In [1]: import numpy as np

In [2]: import numpy.linalg as la

In [3]: np.set_printoptions(precision=1, suppress=True, linewidth=140)

In [4]: rd = lambda a: np.round(a, 1) + 0

In [5]: F = np.array([[-18, 0, -18, 18], [-18, 0, -18, 18], [0, 0, 0, 0], [0, 0, 0, 0]])

In [6]: # row 1 repeats row 0

In [7]: left, sigma, vt = la.svd(F)

In [8]: np.argmax(sigma[:-1] / (sigma[1:] + 1e-6)) + 1
Out[8]: np.int64(1)

In [9]: rd(sigma)
Out[9]: array([44.1,  0. ,  0. ,  0. ])

In [10]: Y = left[:, :1] @ np.diag(sigma[:1]) @ vt[:1]

In [11]: rd(Y)
Out[11]: 
array([[-18.,   0., -18.,  18.],
       [-18.,   0., -18.,  18.],
       [  0.,   0.,   0.,   0.],
       [  0.,   0.,   0.,   0.]])

In [12]: la.matrix_rank(F, rtol=0.05)
Out[12]: np.int64(1)

In [13]: rd(la.norm(F - Y, 2)), rd(sigma[1])
Out[13]: (np.float64(0.0), np.float64(0.0))

In [14]: la.matrix_rank(Y)
Out[14]: np.int64(1)

In [15]: rd(la.norm(F - Y) / la.norm(F))
Out[15]: np.float64(0.0)

In [16]: rd(np.abs(F - Y).max())
Out[16]: np.float64(0.0)

In [17]: W0 = np.load("m.npy")

In [18]: W0
Out[18]: 
array([[ 1,  0,  0,  0],
       [-3,  1,  0,  0],
       [-1,  1,  1,  0],
       [-4,  5, -1,  1]])

In [19]: rng = np.random.default_rng(763)

In [20]: Y = W0 + rng.integers(-2, 3, (4, 3)) @ rng.integers(-2, 3, (3, 4))

In [21]: Y
Out[21]: 
array([[ 1,  1,  8,  8],
       [-2,  1,  4,  2],
       [ 1,  1,  3, -4],
       [-3,  6,  2, -1]])

In [22]: np.abs(Y - W0).sum(axis=1)
Out[22]: array([17,  7,  8,  7])

In [23]: rd(la.svd(Y - W0, compute_uv=False))
Out[23]: array([12.2,  6.2,  1. ,  0. ])

In [24]: z = rng.permutation(4)

In [25]: z
Out[25]: array([1, 2, 0, 3])

In [26]: Y = W0[z][:, z]

In [27]: Y
Out[27]: 
array([[ 1,  0, -3,  0],
       [ 1,  1, -1,  0],
       [ 0,  0,  1,  0],
       [ 5, -1, -4,  1]])

In [28]: np.allclose(Y, W0)
Out[28]: False

In [29]: np.trace(Y)
Out[29]: np.int64(4)

In [30]: rd(la.eigvals(Y).sum().real)
Out[30]: np.float64(4.0)

In [31]: rd(la.det(W0.T))
Out[31]: np.float64(1.0)

In [32]: rd(la.det(2 * W0)), rd(la.det(W0))
Out[32]: (np.float64(16.0), np.float64(1.0))

In [33]: Y = la.inv(W0)

In [34]: rd(Y)
Out[34]: 
array([[  1.,   0.,   0.,   0.],
       [  3.,   1.,   0.,   0.],
       [ -2.,  -1.,   1.,   0.],
       [-13.,  -6.,   1.,   1.]])

In [35]: np.allclose(Y, W0.T)
Out[35]: False

In [36]: rd(la.inv(Y))
Out[36]: 
array([[ 1.,  0.,  0.,  0.],
       [-3.,  1.,  0.,  0.],
       [-1.,  1.,  1.,  0.],
       [-4.,  5., -1.,  1.]])

In [37]: O, _ = la.qr(np.array([[0.3], [-0.3], [-0.3]]))

In [38]: arr = O @ O.T

In [39]: rd(arr)
Out[39]: 
array([[ 0.3, -0.3, -0.3],
       [-0.3,  0.3,  0.3],
       [-0.3,  0.3,  0.3]])

In [40]: C2 = arr.T @ arr

In [41]: rd(np.diag(C2))
Out[41]: array([0.3, 0.3, 0.3])

In [42]: la.matrix_rank(C2)
Out[42]: np.int64(1)

In [43]: rd(la.eigvalsh(C2)[::-1])
Out[43]: array([1., 0., 0.])

In [44]: np.allclose(C2, C2.T)
Out[44]: True

In [45]: (arr @ arr.T).shape
Out[45]: (3, 3)

In [46]: left, sigma, vt = la.svd(arr)

In [47]: V = vt[:(sigma > 1e-8).sum()]

In [48]: x0 = arr[2] + -3 * arr[1] + rng.integers(2) * np.eye(3)[2]

In [49]: rd(x0)
Out[49]: array([ 0.7, -0.7, -0.7])

In [50]: rd(la.norm(x0 - V.T @ V @ x0))
Out[50]: np.float64(0.0)

In [51]: la.matrix_rank(np.vstack([arr, x0]))
Out[51]: np.int64(1)

In [52]: rd(V.T @ V)
Out[52]: 
array([[ 0.3, -0.3, -0.3],
       [-0.3,  0.3,  0.3],
       [-0.3,  0.3,  0.3]])

In [53]: Y = np.array([[-1, -2, -3], [-2, 2, 1]])

In [54]: basis = np.kron(Y, arr)

In [55]: rd(la.norm(basis, 2)), rd(la.norm(Y, 2) * la.norm(arr, 2))
Out[55]: (np.float64(4.1), np.float64(4.1))

In [56]: z = rng.permutation(3)

In [57]: z
Out[57]: array([2, 0, 1])

In [58]: Y = arr[z][:, z]

In [59]: rd(np.diag(Y))
Out[59]: array([0.3, 0.3, 0.3])

In [60]: rd(np.trace(Y))
Out[60]: np.float64(1.0)

In [61]: M = np.load("layer19.npy")

In [62]: M
Out[62]: 
array([[-18. ,  24.6,  -2.3],
       [-18. ,  23.4,  -3.7],
       [-18.7,  21.7,  -3.2],
       [-19.3,  23.9,  -4.2],
       [-18.4,  24.4,  -3.1],
       [-17.2,  25.1,  -3.1],
       [-18.9,  23.4,  -3.8],
       [-17.9,  24.1,  -4.8],
       [-18.2,  23.8,  -3.7],
       [-16.5,  25. ,  -4. ],
       [-18.3,  23.8,  -2.9],
       [-16.9,  24.5,  -3. ],
       [-17.2,  22.7,  -4. ],
       [-17. ,  22.2,  -3. ],
       [-17.5,  24.6,  -3.2]])

In [63]: Y = np.c_[M[:, :1] @ np.array([[5]]), np.array([5, 7, 1, -8, 4, 5, -5, -1, 0, -3, -5, -9, 1, 8, -3])]

In [64]: Y
Out[64]: 
array([[-90. ,   5. ],
       [-90. ,   7. ],
       [-93.5,   1. ],
       [-96.5,  -8. ],
       [-92. ,   4. ],
       [-86. ,   5. ],
       [-94.5,  -5. ],
       [-89.5,  -1. ],
       [-91. ,   0. ],
       [-82.5,  -3. ],
       [-91.5,  -5. ],
       [-84.5,  -9. ],
       [-86. ,   1. ],
       [-85. ,   8. ],
       [-87.5,  -3. ]])

In [65]: rd(la.norm(la.qr(M)[0].T @ Y, axis=0) ** 2 / ((Y ** 2).sum(axis=0) + 1e-12))
Out[65]: array([1. , 0.1])

In [66]: rd(la.lstsq(M, Y[:, 0])[0])
Out[66]: array([5., 0., 0.])

In [67]: ev, V = la.eigh(arr)

In [68]: x0 = np.array([-3, -9, 8])

In [69]: rd(x0 @ arr @ x0 / (x0 @ x0)), rd(ev[0]), ev[-1]
Out[69]: (np.float64(0.0), np.float64(0.0), np.float64(1.0))

In [70]: rd(V * np.abs(ev) @ V.T)
Out[70]: 
array([[ 0.3, -0.3, -0.3],
       [-0.3,  0.3,  0.3],
       [-0.3,  0.3,  0.3]])

In [71]: Xs = M - M.mean(axis=0)

In [72]: left, sigma, vt = la.svd(Xs, full_matrices=False)

In [73]: np.searchsorted(np.cumsum(sigma ** 2) / (sigma ** 2).sum(), 0.9) + 1
Out[73]: np.int64(3)

In [74]: la.matrix_rank(Xs)
Out[74]: np.int64(3)

In [75]: rd((sigma ** 2).sum() ** 2 / (sigma ** 4).sum())
Out[75]: np.float64(2.5)

In [76]: rd(sigma ** 2 / (sigma ** 2).sum())
Out[76]: array([0.5, 0.3, 0.2])

In [77]: rd(vt[0] * np.sign(vt[0, np.abs(vt[0]).argmax()]))
Out[77]: array([0.4, 0.9, 0.1])

In [78]: rd(sigma)
Out[78]: array([3.9, 2.8, 2.3])

In [79]: rd(np.abs(vt[-1]))
Out[79]: array([0.2, 0. , 1. ])

In [80]: np.abs(vt[0]).argmax()
Out[80]: np.int64(1)

In [81]: m1 = np.load("dump.npy")

In [82]: m1
Out[82]: 
array([[-0.9, -5.3, -9.3],
       [-0.3, -4.7, -6.3],
       [-0.3, -4.7, -6.3],
       [-0.1, -4.3, -4.7],
       [ 0. , -4. , -4. ],
       [ 0.1, -3.5, -2.9],
       [ 0.1, -3. , -2.1],
       [ 0.1, -2.8, -1.8],
       [ 0.1, -2.8, -1.8],
       [ 0.1, -2.7, -1.6],
       [ 0. , -1.9, -0.9],
       [ 0. , -1.8, -0.8],
       [-0.1, -1. , -0.4],
       [ 0.7,  0.7,  0.4],
       [ 1.1,  0.8,  0.6],
       [ 1.3,  0.9,  0.7],
       [ 1.8,  0.9,  1. ],
       [ 2. ,  0.9,  1.1],
       [ 2.8,  0.8,  1.7],
       [ 3.5,  0.7,  2.2],
       [ 3.9,  0.6,  2.4],
       [ 5.2,  0.2,  3.4],
       [ 9.6, -1.2,  6.9],
       [10.9, -1.7,  8. ],
       [14.4, -3.1, 11.1],
       [26.9, -8.6, 22.9],
       [29.5, -9.8, 25.5]])

In [83]: # row 2 repeats row 1

In [84]: O, Rm = la.qr(m1)

In [85]: rd(np.abs(np.diag(Rm)))
Out[85]: array([45.7, 13.8,  8.7])

In [86]: np.allclose(Rm.T @ Rm, m1.T @ m1)
Out[86]: True

In [87]: O.shape, Rm.shape
Out[87]: ((27, 3), (3, 3))

In [88]: rd(abs(Rm[0, 0])), rd(la.norm(m1[:, 0]))
Out[88]: (np.float64(45.7), np.float64(45.7))

In [89]: rd(O.T @ O)
Out[89]: 
array([[1., 0., 0.],
       [0., 1., 0.],
       [0., 0., 1.]])

In [90]: P = m1 @ la.solve(m1.T @ m1, m1.T)

In [91]: rd(np.diag(P))
Out[91]: 
array([0.4, 0.2, 0.2, 0.1, 0.1, 0.1, 0. , 0. , 0. , 0. , 0. , 0. , 0. , 0. , 0. , 0. , 0. , 0.1, 0.1, 0.1, 0.1, 0.1, 0.1, 0.1, 0.1, 0.4,
       0.5])

In [92]: rd(P @ m1[:, 1])
Out[92]: 
array([-5.3, -4.7, -4.7, -4.3, -4. , -3.5, -3. , -2.8, -2.8, -2.7, -1.9, -1.8, -1. ,  0.7,  0.8,  0.9,  0.9,  0.9,  0.8,  0.7,  0.6,  0.2,
       -1.2, -1.7, -3.1, -8.6, -9.8])

In [93]: rd(la.eigvalsh(P))
Out[93]: array([0., 0., 0., 0., 0., 0., 0., 0., 0., 0., 0., 0., 0., 0., 0., 0., 0., 0., 0., 0., 0., 0., 0., 0., 1., 1., 1.])

In [94]: Y = m1 + rng.integers(-2, 3, (27, 2)) @ rng.integers(-2, 3, (2, 3))

In [95]: rd(Y)
Out[95]: 
array([[  5.1,  -8.3,  -5.3],
       [ -2.3,  -3.7,  -8.3],
       [  5.7,  -7.7,  -2.3],
       [ -4.1,  -2.3,  -8.7],
       [  2. ,  -5. ,   0. ],
       [  8.1,  -7.5,   1.1],
       [  0.1,  -3. ,  -6.1],
       [ -1.9,  -1.8,  -1.8],
       [  4.1,  -4.8,  -1.8],
       [  8.1,  -6.7,   2.4],
       [ -4. ,   0.1,  -2.9],
       [  4. ,  -3.8,  -0.8],
       [ -4.1,   1. ,  -4.4],
       [  4.7,  -1.3,   2.4],
       [  3.1,  -0.2,   2.6],
       [  1.3,   0.9,   4.7],
       [  3.8,  -0.1,   1. ],
       [  2. ,   0.9,  -0.9],
       [  4.8,  -0.2,  -0.3],
       [ -0.5,   2.7,  -1.8],
       [  3.9,   0.6,   6.4],
       [ -0.8,   3.2,   1.4],
       [  7.6,  -0.2,   6.9],
       [ 12.9,  -2.7,  12. ],
       [ 10.4,  -1.1,  11.1],
       [ 22.9,  -6.6,  20.9],
       [ 31.5, -10.8,  23.5]])

In [96]: rd(np.abs(Y - m1).sum(axis=1))
Out[96]: 
array([13.,  5., 13., 10.,  7., 16.,  4.,  3.,  6., 16.,  8.,  6., 10.,  8.,  5.,  4.,  3.,  2.,  5., 10.,  4., 11.,  3.,  7.,  6.,  8.,
        5.])

In [97]: K = np.loadtxt("w.csv", delimiter=",")

In [98]: rd(K)
Out[98]: 
array([[-0.1, -0.9,  0. ,  0.4],
       [ 0. , -0.3,  0.9, -0.4],
       [ 1. , -0.1, -0.1,  0. ],
       [ 0. ,  0.4,  0.5,  0.8]])

In [99]: # keeps lengths

In [100]: rd(K.reshape(2, -1))
Out[100]: 
array([[-0.1, -0.9,  0. ,  0.4,  0. , -0.3,  0.9, -0.4],
       [ 1. , -0.1, -0.1,  0. ,  0. ,  0.4,  0.5,  0.8]])

In [101]: rd(K.ravel(order="F"))
Out[101]: array([-0.1,  0. ,  1. ,  0. , -0.9, -0.3, -0.1,  0.4,  0. ,  0.9, -0.1,  0.5,  0.4, -0.4,  0. ,  0.8])

In [102]: blk = K.reshape(4, 2, -1)

In [103]: rd(np.swapaxes(blk, 1, 2)[0])
Out[103]: 
array([[-0.1,  0. ],
       [-0.9,  0.4]])

In [104]: rd(blk.sum(axis=1))
Out[104]: 
array([[-0.1, -0.4],
       [ 0.9, -0.7],
       [ 0.9, -0.1],
       [ 0.5,  1.2]])

In [105]: blk.shape
Out[105]: (4, 2, 2)
